$ python3 -q
>>> import numpy as np
>>> np.set_printoptions(precision=2, suppress=True, linewidth=140, floatmode="fixed")
>>> rnd = lambda a: np.round(a, 2) + 0
>>> arr = np.load("layer18.npy")
>>> arr
array([[  0,   0,  -3,   0],
       [  0,   0,  -9, -12],
       [  0,   0,   0,   0],
       [  0,   0,   0,   0]])
>>> np.linalg.matrix_rank(arr, rtol=0.1)
np.int64(2)
>>> np.linalg.cond(arr) > 100
np.True_
>>> np.argsort(-np.linalg.norm(arr, axis=0).round(6), kind="stable")[:3]
array([3, 2, 0])
>>> data = np.loadtxt("block14.csv", delimiter=",")
>>> print(data)
[[ 22.00   1.00   0.00  19.00]
 [-25.00   6.00  -1.00 -21.00]
 [ -6.00  15.00  -3.00   0.00]
 [-13.00 -13.00   3.00 -18.00]
 [  8.00   2.00   0.00   6.00]
 [  7.00  16.00  -3.00  11.00]
 [  2.00   6.00  -1.00   3.00]]
>>> rk = np.linalg.matrix_rank(data)
>>> rk
np.int64(3)
>>> N = np.linalg.svd(data)[2][rk:].T
>>> rnd(N @ N.T)
array([[ 0.03, -0.02, -0.18, -0.04],
       [-0.02,  0.01,  0.11,  0.02],
       [-0.18,  0.11,  0.91,  0.20],
       [-0.04,  0.02,  0.20,  0.04]])
>>> N.shape
(4, 1)
>>> [int(np.linalg.matrix_rank(np.delete(data, i, axis=0))) for i in range(7)]
[3, 3, 3, 3, 3, 3, 3]
>>> np.allclose(data @ N, 0)
True
>>> A2 = data[0, 0] * data[1:] - np.outer(data[1:, 0], data[0])
>>> A2
array([[   0.00,  157.00,  -22.00,   13.00],
       [   0.00,  336.00,  -66.00,  114.00],
       [   0.00, -273.00,   66.00, -149.00],
       [   0.00,   36.00,    0.00,  -20.00],
       [   0.00,  345.00,  -66.00,  109.00],
       [   0.00,  130.00,  -22.00,   28.00]])
>>> np.flatnonzero(~A2.round(6).any(axis=1))
array([], dtype=int64)
>>> rnd(data[:, 0] / data[0, 0])
array([ 1.00, -1.14, -0.27, -0.59,  0.36,  0.32,  0.09])
>>> print(np.linalg.matrix_rank(A2), np.linalg.matrix_rank(data))
2 3
>>> print([round(float(x), 2) for x in np.linalg.svd(data, compute_uv=False)[:3]])
[52.13, 27.49, 2.34]
>>> np.linalg.cond(data) > 100
np.True_
>>> print(rnd(np.linalg.norm(data, 2) / np.linalg.norm(data)))
0.88
>>> Uu, s, Vt = np.linalg.svd(data)
>>> V = Vt[:(s > 1e-8).sum()]
>>> rng = np.random.default_rng(8525)
>>> x = data[6] + -2 * data[4] + rng.integers(2) * np.eye(4)[3]
>>> x
array([-14.00,   2.00,  -1.00,  -8.00])
>>> print(np.allclose(V.T @ V @ x, x))
False
>>> rnd(np.linalg.norm(x - V.T @ V @ x))
np.float64(0.21)
>>> np.linalg.matrix_rank(np.vstack([data, x]))
np.int64(4)
>>> E = np.load("w.npy")
>>> rnd(E)
array([[-0.17, -0.06, -0.63,  0.24,  0.43, -0.35, -0.44],
       [-0.17, -0.48,  0.52,  0.48, -0.18, -0.10, -0.45],
       [-0.35, -0.26, -0.19, -0.34,  0.00,  0.74, -0.33],
       [-0.39,  0.08,  0.49, -0.25,  0.72, -0.11,  0.10],
       [-0.13, -0.71, -0.16, -0.41, -0.14, -0.40,  0.32],
       [ 0.78, -0.23,  0.13, -0.30,  0.31,  0.02, -0.35],
       [ 0.17, -0.37, -0.12,  0.51,  0.39,  0.38,  0.51]])
>>> # orthonormal columns
>>> x = np.array([2, -4, -1, -1, -4, -5, 4])
>>> rnd(E.T @ (E @ x))
array([ 2.00, -4.00, -1.00, -1.00, -4.00, -5.00,  4.00])
>>> print(rnd(np.linalg.det(E)))
1.0
>>> rnd(np.sort(np.abs(np.degrees(np.angle(np.linalg.eigvals(E))))))
array([  0.00,  67.26,  67.26, 104.28, 104.28, 171.92, 171.92])
>>> 7 - np.linalg.matrix_rank(E - np.eye(7), tol=1e-8)
np.int64(1)
>>> rnd(np.abs(np.linalg.eigvals(E)))
array([1.00, 1.00, 1.00, 1.00, 1.00, 1.00, 1.00])
>>> x = np.array([1, 0, 0, -1, 0, 1, 0])
>>> target = E @ x
>>> b, lr = np.zeros(7), 1 / np.linalg.norm(E, 2) ** 2
>>> for i in range(40):
...     b -= lr * E.T @ (E @ b - target)
...     if i % 10 == 0: print(i, round(np.linalg.norm(E @ b - target), 2))
... 
0 0.0
10 0.0
20 0.0
30 0.0
>>> rnd(np.linalg.cond(E))
np.float64(1.0)
>>> rnd(b)
array([ 1.00,  0.00,  0.00, -1.00,  0.00,  1.00,  0.00])
>>> X = np.load("sample14.npy")
>>> X
array([[ 6, -8,  0,  5,  5,  1, -5,  4, -1, -5, -6, -9,  0,  3],
       [-8,  4, -2, -4,  2,  2,  4, -1,  1,  0, -2,  8, -3,  2],
       [ 0, -2,  2,  8,  5, -1, -2, -1,  2,  7,  5, -8, -4,  1],
       [ 5, -4,  8, 10, -2,  1,  3,  8, -4,  0, -5, -1,  8,  7],
       [ 5,  2,  5, -2,  0, -1, -3, -2,  0, -4,  2, -5,  2,  7],
       [ 1,  2, -1,  1, -1, -8, -2,  1,  4, -7,  2, -1, -1, -5],
       [-5,  4, -2,  3, -3, -2,  6,  5,  3, -3,  2,  7, -2, -6],
       [ 4, -1, -1,  8, -2,  1,  5, -8,  4,  4, -4, -2,  2, -5],
       [-1,  1,  2, -4,  0,  4,  3,  4, -6, -5,  1,  0,  3, -4],
       [-5,  0,  7,  0, -4, -7, -3,  4, -5,  8, -3,  0,  5,  0],
       [-6, -2,  5, -5,  2,  2,  2, -4,  1, -3, -4,  1,  0, -2],
       [-9,  8, -8, -1, -5, -1,  7, -2,  0,  0,  1, -6,  0,  4],
       [ 0, -3, -4,  8,  2, -1, -2,  2,  3,  5,  0,  0, -8, -5],
       [ 3,  2,  1,  7,  7, -5, -6, -5, -4,  0, -2,  4, -5, 10]])
>>> r0 = np.array([5, 1, 3])
>>> np.cross(X[11, :3], X[0, :3])
array([-64, -48,  24])
>>> np.convolve(X[11], r0)
array([-45,  31, -59,  11, -50, -13,  19,  -6,  19,  -6,   5, -29,  -3,   2,   4,  12])
>>> np.polyval(r0, X[11])
array([399, 331, 315,   7, 123,   7, 255,  21,   3,   3,   9, 177,   3,  87])
>>> t3 = np.stack([X, -2 * X, X[::-1]])
>>> print(np.linalg.matrix_rank(t3))
[14 14 14]
>>> t3.shape
(3, 14, 14)
>>> np.linalg.matrix_rank(t3.reshape(3, -1))
np.int64(2)
>>> np.einsum("bij,cij->bc", t3, t3)
array([[ 3602, -7204,   -74],
       [-7204, 14408,   148],
       [  -74,   148,  3602]])
>>> (t3 @ X.T).shape
(3, 14, 14)
>>> F = np.load("out16.npy")
>>> F
array([[ 3,  0,  0,  0,  1, -1,  3, -3, -2, -1, -1,  2, -1,  1],
       [-1, -3,  1, -2,  1,  2,  2,  1,  0, -3, -3,  0, -3,  3],
       [ 1,  0,  2,  3,  3,  0, -3,  2, -2,  0,  2, -2, -1,  0],
       [ 2,  3, -1, -3, -2,  1, -3,  2,  0,  2, -3,  2, -2,  2],
       [ 2,  3,  1,  3,  0,  2, -1, -1,  0, -3,  1, -1, -1, -2],
       [-1,  3,  0,  0, -2,  3,  2, -3, -1,  0,  3,  1, -1,  3],
       [ 2, -2, -1,  0, -2,  2,  1, -3,  2, -3, -2, -3,  3, -3],
       [ 1, -3, -1,  0, -2,  2,  2,  2, -3, -2,  2,  1, -1, -3],
       [ 0,  1, -3,  1,  2, -2, -2,  0, -3,  3,  3, -3, -2,  1],
       [ 1, -3,  0, -1,  3, -3, -3,  0, -1, -1,  0, -3,  0,  0],
       [ 2, -1,  1,  1,  3, -3, -1, -1,  2,  2,  3, -2, -2, -1],
       [ 2,  2,  1,  3, -1, -1,  1, -1,  1,  3, -3, -2, -1,  3],
       [ 2, -2,  3,  2, -2, -2, -2,  1,  3, -1, -1, -1,  1,  2],
       [ 0, -3, -2, -3,  0,  1,  0, -2, -1,  3,  2, -3,  3,  1]])
>>> A2 = F / np.linalg.norm(F, axis=1, keepdims=True)
>>> G = A2 @ A2.T
>>> np.argwhere(np.triu(np.abs(G) > 0.95, 1))
array([], shape=(0, 2), dtype=int64)
>>> rnd(np.linalg.norm(A2, axis=1))
array([1.00, 1.00, 1.00, 1.00, 1.00, 1.00, 1.00, 1.00, 1.00, 1.00, 1.00, 1.00, 1.00, 1.00])
